$ ipython --no-banner

In [1]: import numpy as np

In [2]: import numpy.linalg as la

In [3]: np.set_printoptions(precision=1, suppress=True, linewidth=200)

In [4]: def rnd(a):
   ...:     return np.round(a, 1) + 0
   ...: 

In [5]: mat = np.loadtxt("layer12.csv", delimiter=",")

In [6]: mat
Out[6]: 
array([[-1.9,  2.2,  2.1],
       [-1.9,  2. ,  2.1],
       [-2.1,  2.1,  2.1],
       [-1.9,  2. ,  1.9],
       [-2.1,  2. ,  2. ],
       [-2.2,  2.1,  2. ],
       [-2. ,  2. ,  2.1],
       [-2. ,  2.1,  2. ],
       [-1.9,  2. ,  1.9],
       [ 1.1, -3. , -1. ],
       [ 1.1, -2.9, -0.8],
       [ 1. , -3. , -1.1],
       [ 0.9, -3.1, -1. ],
       [ 1. , -3.1, -0.9],
       [ 0.9, -3.1, -1.1],
       [ 1. , -2.8, -0.9],
       [ 1. , -3. , -0.8],
       [ 0.8, -2.8, -1. ],
       [ 1.1, -3.2,  1.1],
       [ 1. , -3. ,  1. ],
       [ 1.1, -3.1,  1.1],
       [ 0.9, -2.9,  1. ],
       [ 1.1, -3. ,  1.1],
       [ 1.1, -2.9,  1.1],
       [ 1.1, -3. ,  1.1],
       [ 1.1, -2.9,  0.9],
       [ 1. , -3.2,  1.1]])

In [7]: Ac = (mat - mat.mean(axis=0)) / mat.std(axis=0)

In [8]: np.argwhere(np.abs(Ac) > 2)
Out[8]: array([], shape=(0, 2), dtype=int64)

In [9]: rnd(Ac.std(axis=0))
Out[9]: array([1., 1., 1.])

In [10]: coef = la.lstsq(np.delete(Ac, 1, axis=1), Ac[:, 1])[0]

In [11]: rnd(coef)
Out[11]: array([-1.,  0.])

In [12]: q, vecs = la.qr(mat[:, :1])[0], la.qr(mat[:, 1:])[0]

In [13]: sigma = la.svd(q.T @ vecs, compute_uv=False)

In [14]: rnd(la.norm(q @ q.T - vecs @ vecs.T, 2))
Out[14]: np.float64(1.0)

In [15]: rnd(sigma)
Out[15]: array([0.9])

In [16]: r0, g = mat[12], mat[9]

In [17]: rnd(r0 @ r0)
Out[17]: np.float64(11.4)

In [18]: rnd(r0 @ g)
Out[18]: np.float64(11.3)

In [19]: p = (r0 @ g) / (r0 @ r0) * r0

In [20]: rnd(p)
Out[20]: array([ 0.9, -3.1, -1. ])

In [21]: rnd((g - p) @ r0)
Out[21]: np.float64(0.0)

In [22]: rnd(la.norm(r0 + g) ** 2 + la.norm(r0 - g) ** 2)
Out[22]: np.float64(45.3)

In [23]: rnd(np.outer(r0, g))
Out[23]: 
array([[ 1. , -2.7, -0.9],
       [-3.4,  9.3,  3.1],
       [-1.1,  3. ,  1. ]])

In [24]: feats = np.tanh(np.array([[-2.2],
    ...:     [0.0],
    ...:     [-0.9],
    ...:     [-0.2],
    ...:     [-0.2],
    ...:     [0.9],
    ...:     [1.2],
    ...:     [-0.2],
    ...:     [0.2],
    ...:     [0.3],
    ...:     [0.2],
    ...:     [0.1],
    ...:     [-0.4],
    ...:     [0.8],
    ...:     [-1.0],
    ...:     [1.6],
    ...:     [0.5],
    ...:     [1.1],
    ...:     [-0.7],
    ...:     [-0.6]]) @ np.array([[-0.5, 1.4, 0.0, 0.5]]))

In [25]: rnd(feats)
Out[25]: 
array([[ 0.8, -1. ,  0. , -0.8],
       [ 0. ,  0. ,  0. ,  0. ],
       [ 0.4, -0.9,  0. , -0.4],
       [ 0.1, -0.3,  0. , -0.1],
       [ 0.1, -0.3,  0. , -0.1],
       [-0.4,  0.9,  0. ,  0.4],
       [-0.5,  0.9,  0. ,  0.5],
       [ 0.1, -0.3,  0. , -0.1],
       [-0.1,  0.3,  0. ,  0.1],
       [-0.1,  0.4,  0. ,  0.1],
       [-0.1,  0.3,  0. ,  0.1],
       [ 0. ,  0.1,  0. ,  0. ],
       [ 0.2, -0.5,  0. , -0.2],
       [-0.4,  0.8,  0. ,  0.4],
       [ 0.5, -0.9,  0. , -0.5],
       [-0.7,  1. ,  0. ,  0.7],
       [-0.2,  0.6,  0. ,  0.2],
       [-0.5,  0.9,  0. ,  0.5],
       [ 0.3, -0.8,  0. , -0.3],
       [ 0.3, -0.7,  0. , -0.3]])

In [26]: la.cond(feats) > 100
Out[26]: np.True_

In [27]: la.matrix_rank(feats, rtol=0.1)
Out[27]: np.int64(2)

In [28]: [round(float(x), 1) for x in la.svd(feats, compute_uv=False)[:3]]
Out[28]: [3.7, 0.4, 0.0]

In [29]: cent = np.array([[2, 4, 0, 1, -5], [-1, -3, 0, -3, 5], [5, -2, -2, -2, 1]])

In [30]: X = np.repeat(cent, 20 // 3, axis=0)

In [31]: rng = np.random.default_rng(80)

In [32]: X = X + 0.1 * rng.normal(size=X.shape)

In [33]: rnd(X)
Out[33]: 
array([[ 2.1,  4. , -0.1,  0.9, -5.1],
       [ 2.3,  4. ,  0. ,  1.1, -5. ],
       [ 1.9,  3.9,  0. ,  0.9, -4.9],
       [ 1.9,  3.9,  0. ,  0.9, -5. ],
       [ 1.8,  3.9,  0.1,  1. , -4.8],
       [ 2.2,  4. ,  0.1,  1. , -5. ],
       [-1.1, -3. ,  0.1, -2.9,  5. ],
       [-1.1, -3. ,  0. , -3. ,  4.9],
       [-0.9, -2.9,  0. , -2.9,  5. ],
       [-1.1, -3. ,  0.1, -3. ,  5. ],
       [-1.1, -3.1,  0.3, -2.9,  5. ],
       [-0.9, -3.1,  0. , -3. ,  4.9],
       [ 5.2, -1.8, -1.9, -2. ,  1.1],
       [ 4.9, -2.1, -2.1, -2. ,  1. ],
       [ 5. , -2. , -2. , -2.1,  0.9],
       [ 5.2, -2. , -2. , -2. ,  1. ],
       [ 5. , -2.2, -2. , -1.8,  1.1],
       [ 5. , -2. , -2. , -2. ,  1. ]])

In [34]: cent = X[[16, 1]].astype(float)

In [35]: for _ in range(4):
    ...:     idx = la.norm(X[:, None] - cent, axis=-1).argmin(axis=1)
    ...:     cent = np.array([X[idx == j].mean(axis=0) for j in range(2)])
    ...: 

In [36]: idx
Out[36]: array([1, 1, 1, 1, 1, 1, 0, 0, 0, 0, 0, 0, 0, 0, 0, 0, 0, 0])

In [37]: np.abs(cent[1] - cent[0]).argmax()
Out[37]: np.int64(4)

In [38]: np.bincount(idx)
Out[38]: array([12,  6])

In [39]: rnd(cent)
Out[39]: 
array([[ 2. , -2.5, -1. , -2.5,  3. ],
       [ 2. ,  3.9,  0. ,  1. , -5. ]])

In [40]: rnd(cent[1] - cent[0])
Out[40]: array([ 0. ,  6.5,  1. ,  3.4, -8. ])

In [41]: Ac = X - X.mean(axis=0)

In [42]: vecs = la.svd(Ac)[2][:3]

In [43]: other = Ac - Ac @ vecs.T @ vecs

In [44]: rnd(np.cov(Ac @ vecs.T, rowvar=False))
Out[44]: 
array([[30.9,  0. ,  0. ],
       [ 0. ,  7.2,  0. ],
       [ 0. ,  0. ,  0. ]])

In [45]: la.norm(other, axis=1).round(6).argmax()
Out[45]: np.int64(16)

In [46]: rnd((Ac @ vecs.T).std(axis=0))
Out[46]: array([5.4, 2.6, 0.1])

In [47]: left, sigma, vt = la.svd(feats)

In [48]: vecs = vt[:(sigma > 1e-8).sum()]

In [49]: vec = feats[6] + 2 * feats[16] + rng.integers(2) * np.eye(4)[1]

In [50]: rnd(vec)
Out[50]: array([-1. ,  2.1,  0. ,  1. ])

In [51]: rnd(np.diag(vecs.T @ vecs))
Out[51]: array([0.5, 1. , 0. , 0.5])

In [52]: np.allclose(vecs.T @ vecs @ vec, vec)
Out[52]: True

In [53]: la.matrix_rank(np.vstack([feats, vec]))
Out[53]: np.int64(2)

In [54]: rnd(vecs.T @ vecs)
Out[54]: 
array([[ 0.5,  0. ,  0. , -0.5],
       [ 0. ,  1. ,  0. ,  0. ],
       [ 0. ,  0. ,  0. ,  0. ],
       [-0.5,  0. ,  0. ,  0.5]])

In [55]: other = np.c_[X[:, :2] @ np.array([[2, 1], [0, 2]]), np.array([3, -2, -1, -1, -2, 3, 0, 0, 2, -3, -1, 0, 1, 3, 3, -2, -1, 3])]

In [56]: rnd(other)
Out[56]: 
array([[ 4.2, 10. ,  3. ],
       [ 4.5, 10.3, -2. ],
       [ 3.8,  9.7, -1. ],
       [ 3.9,  9.8, -1. ],
       [ 3.6,  9.7, -2. ],
       [ 4.4, 10.1,  3. ],
       [-2.2, -7. ,  0. ],
       [-2.2, -7.1,  0. ],
       [-1.8, -6.6,  2. ],
       [-2.2, -7.2, -3. ],
       [-2.2, -7.3, -1. ],
       [-1.7, -7. ,  0. ],
       [10.4,  1.5,  1. ],
       [ 9.7,  0.6,  3. ],
       [10. ,  1.1,  3. ],
       [10.4,  1.2, -2. ],
       [10.1,  0.6, -1. ],
       [ 9.9,  1. ,  3. ]])

In [57]: la.matrix_rank(other)
Out[57]: np.int64(3)

In [58]: other = np.array([[2, 0], [-3, -8], [1, -9], [-2, 7], [-3, -8]])

In [59]: la.matrix_rank(np.vstack([X, other.T]))
Out[59]: np.int64(5)

In [60]: rnd(np.einsum("ij->j", X))
Out[60]: array([ 36.3,  -6.4, -11.3, -23.9,   6.1])

In [61]: W0 = np.load("a.npy")

In [62]: W0
Out[62]: 
array([[ 2.,  0.,  0.,  0.,  0.,  0.],
       [ 0.,  5.,  1.,  1., -2.,  4.],
       [ 0.,  3., -1.,  4., -1.,  1.],
       [ 0., -5.,  5., -5., -1.,  3.],
       [ 0.,  0.,  2., -4.,  5., -2.],
       [ 0.,  3.,  3., -4.,  0.,  2.]])

In [63]: # 2 blocks once reordered

In [64]: q, Rm = la.qr(W0)

In [65]: rnd(q.T @ q)
Out[65]: 
array([[1., 0., 0., 0., 0., 0.],
       [0., 1., 0., 0., 0., 0.],
       [0., 0., 1., 0., 0., 0.],
       [0., 0., 0., 1., 0., 0.],
       [0., 0., 0., 0., 1., 0.],
       [0., 0., 0., 0., 0., 1.]])

In [66]: abs(Rm[0, 0]), rnd(la.norm(W0[:, 0]))
Out[66]: (np.float64(2.0), np.float64(2.0))

In [67]: rnd(Rm)
Out[67]: 
array([[ 2. ,  0. ,  0. ,  0. ,  0. ,  0. ],
       [ 0. , -8.2,  1.7, -3.6,  1. , -1.7],
       [ 0. ,  0. ,  6.1, -6.9,  0.4,  3.8],
       [ 0. ,  0. ,  0. , -3.7,  4. , -3.4],
       [ 0. ,  0. ,  0. ,  0. , -3.7,  2.2],
       [ 0. ,  0. ,  0. ,  0. ,  0. , -0.8]])

In [68]: rnd(np.trace(q @ q.T))
Out[68]: np.float64(6.0)

In [69]: rnd(q)
Out[69]: 
array([[ 1. ,  0. ,  0. ,  0. ,  0. ,  0. ],
       [ 0. , -0.6,  0.3, -0.3,  0.1, -0.7],
       [ 0. , -0.4, -0.1, -0.6, -0.5,  0.5],
       [ 0. ,  0.6,  0.7, -0.5,  0. ,  0. ],
       [ 0. ,  0. ,  0.3,  0.5, -0.8, -0.2],
       [ 0. , -0.4,  0.6,  0.3,  0.3,  0.5]])

In [70]: left, sigma, vt = la.svd(W0, full_matrices=False)

In [71]: rnd(np.cumsum(sigma ** 2) / np.sum(sigma ** 2))
Out[71]: array([0.5, 0.8, 1. , 1. , 1. , 1. ])

In [72]: np.abs(left[:, 0]).round(6).argmax()
Out[72]: np.int64(3)

In [73]: (sigma > 1e-8).sum()
Out[73]: np.int64(6)

In [74]: rnd(np.abs(vt[0]))
Out[74]: array([0. , 0.5, 0.5, 0.7, 0.2, 0. ])

In [75]: rnd(left.T @ W0 @ vt.T)
Out[75]: 
array([[11.4,  0. ,  0. ,  0. ,  0. ,  0. ],
       [ 0. ,  8.4,  0. ,  0. ,  0. ,  0. ],
       [ 0. ,  0. ,  6.5,  0. ,  0. ,  0. ],
       [ 0. ,  0. ,  0. ,  2. ,  0. ,  0. ],
       [ 0. ,  0. ,  0. ,  0. ,  1.7,  0. ],
       [ 0. ,  0. ,  0. ,  0. ,  0. ,  0.5]])

In [76]: rnd(left.T @ left)
Out[76]: 
array([[1., 0., 0., 0., 0., 0.],
       [0., 1., 0., 0., 0., 0.],
       [0., 0., 1., 0., 0., 0.],
       [0., 0., 0., 1., 0., 0.],
       [0., 0., 0., 0., 1., 0.],
       [0., 0., 0., 0., 0., 1.]])

In [77]: rnd(np.sqrt((sigma ** 2).sum())), rnd(la.norm(W0))
Out[77]: (np.float64(15.8), np.float64(15.8))

In [78]: r0, g = W0[4], W0[1]

In [79]: r0 @ g
Out[79]: np.float64(-20.0)

In [80]: r0 @ r0
Out[80]: np.float64(49.0)

In [81]: p = (r0 @ g) / (r0 @ r0) * r0

In [82]: rnd(g - p)
Out[82]: array([ 0. ,  5. ,  1.8, -0.6,  0. ,  3.2])

In [83]: other = W0[0, 0] * W0[1:] - np.outer(W0[1:, 0], W0[0])

In [84]: other
Out[84]: 
array([[  0.,  10.,   2.,   2.,  -4.,   8.],
       [  0.,   6.,  -2.,   8.,  -2.,   2.],
       [  0., -10.,  10., -10.,  -2.,   6.],
       [  0.,   0.,   4.,  -8.,  10.,  -4.],
       [  0.,   6.,   6.,  -8.,   0.,   4.]])

In [85]: np.flatnonzero(~other.round(6).any(axis=1))
Out[85]: array([], dtype=int64)

In [86]: vec = np.array([1, 1, 1, 2, 2, 1])

In [87]: np.einsum("ij,j->i", W0, vec)
Out[87]: array([ 2.,  8.,  9., -9.,  2.,  0.])

In [88]: W0 @ vec
Out[88]: array([ 2.,  8.,  9., -9.,  2.,  0.])

In [89]: K = np.load("mat.npy")

In [90]: K
Out[90]: 
array([[ 1, -2,  4, -8],
       [ 1, -1,  1, -1],
       [ 1,  0,  0,  0],
       [ 1,  1,  1,  1],
       [ 1,  2,  4,  8],
       [ 1,  3,  9, 27]])

In [91]: # row 5 is much longer than the rest

In [92]: W = np.array([[1, 1, 2, 0, 2], [0, 1, 1, 2, 0], [1, 0, 2, 0, 1], [0, 2, 0, 1, 0]])

In [93]: coef = np.array([4, 4, 2, 5, 3])

In [94]: act = np.maximum(K @ W + coef, 0)

In [95]: act
Out[95]: 
array([[ 9,  0, 10,  0,  9],
       [ 6,  2,  5,  2,  6],
       [ 5,  5,  4,  5,  5],
       [ 6,  8,  7,  8,  6],
       [ 9, 23, 14, 17,  9],
       [14, 62, 25, 38, 14]])

In [96]: la.matrix_rank(act)
Out[96]: np.int64(4)

In [97]: cent = np.array([[-4, 1, -5], [-3, 0, 4], [5, 0, 4], [-5, 5, -2], [1, 2, 3]])

In [98]: act @ cent
Out[98]: 
array([[  23,   27,   22],
       [  -9,   28,   12],
       [ -35,   40,   16],
       [ -47,   58,   32],
       [-111,  112,   96],
       [-293,  232,  244]])

In [99]: W @ cent
Out[99]: 
array([[  5,   5,  13],
       [ -8,  10,   4],
       [  7,   3,   6],
       [-11,   5,   6]])
